% ipython --no-banner

In [1]: import numpy as np

In [2]: import numpy.linalg as la

In [3]: np.set_printoptions(suppress=True, linewidth=100)

In [4]: K = np.load("out15.npy")

In [5]: K.round(2)
Out[5]: 
array([[ 1.  ,  0.  ,  0.  ,  0.  ,  0.  ,  0.  ,  0.  ,  0.  ,  0.  ,  0.  ,  0.  ,  0.  ,  0.  ],
       [ 0.  ,  0.81,  0.  ,  0.  ,  0.  ,  0.  ,  0.  ,  0.  ,  0.  ,  0.  ,  0.  ,  0.  , -0.59],
       [ 0.  ,  0.  ,  1.  ,  0.  ,  0.  ,  0.  ,  0.  ,  0.  ,  0.  ,  0.  ,  0.  ,  0.  ,  0.  ],
       [ 0.  ,  0.  ,  0.  ,  1.  ,  0.  ,  0.  ,  0.  ,  0.  ,  0.  ,  0.  ,  0.  ,  0.  ,  0.  ],
       [ 0.  ,  0.  ,  0.  ,  0.  ,  1.  ,  0.  ,  0.  ,  0.  ,  0.  ,  0.  ,  0.  ,  0.  ,  0.  ],
       [ 0.  ,  0.  ,  0.  ,  0.  ,  0.  ,  1.  ,  0.  ,  0.  ,  0.  ,  0.  ,  0.  ,  0.  ,  0.  ],
       [ 0.  ,  0.  ,  0.  ,  0.  ,  0.  ,  0.  ,  1.  ,  0.  ,  0.  ,  0.  ,  0.  ,  0.  ,  0.  ],
       [ 0.  ,  0.  ,  0.  ,  0.  ,  0.  ,  0.  ,  0.  ,  1.  ,  0.  ,  0.  ,  0.  ,  0.  ,  0.  ],
       [ 0.  ,  0.  ,  0.  ,  0.  ,  0.  ,  0.  ,  0.  ,  0.  ,  1.  ,  0.  ,  0.  ,  0.  ,  0.  ],
       [ 0.  ,  0.  ,  0.  ,  0.  ,  0.  ,  0.  ,  0.  ,  0.  ,  0.  ,  1.  ,  0.  ,  0.  ,  0.  ],
       [ 0.  ,  0.  ,  0.  ,  0.  ,  0.  ,  0.  ,  0.  ,  0.  ,  0.  ,  0.  ,  1.  ,  0.  ,  0.  ],
       [ 0.  ,  0.  ,  0.  ,  0.  ,  0.  ,  0.  ,  0.  ,  0.  ,  0.  ,  0.  ,  0.  ,  1.  ,  0.  ],
       [ 0.  ,  0.59,  0.  ,  0.  ,  0.  ,  0.  ,  0.  ,  0.  ,  0.  ,  0.  ,  0.  ,  0.  ,  0.81]])

In [6]: np.flatnonzero(la.matrix_power((K != 0) + (K.T != 0) + np.eye(13), 13)[1])
Out[6]: array([ 1, 12])

In [7]: np.round(np.sort(la.eigvals(K).real), 2)
Out[7]: array([0.81, 0.81, 1.  , 1.  , 1.  , 1.  , 1.  , 1.  , 1.  , 1.  , 1.  , 1.  , 1.  ])

In [8]: np.round(la.det(K), 2)
Out[8]: np.float64(1.0)
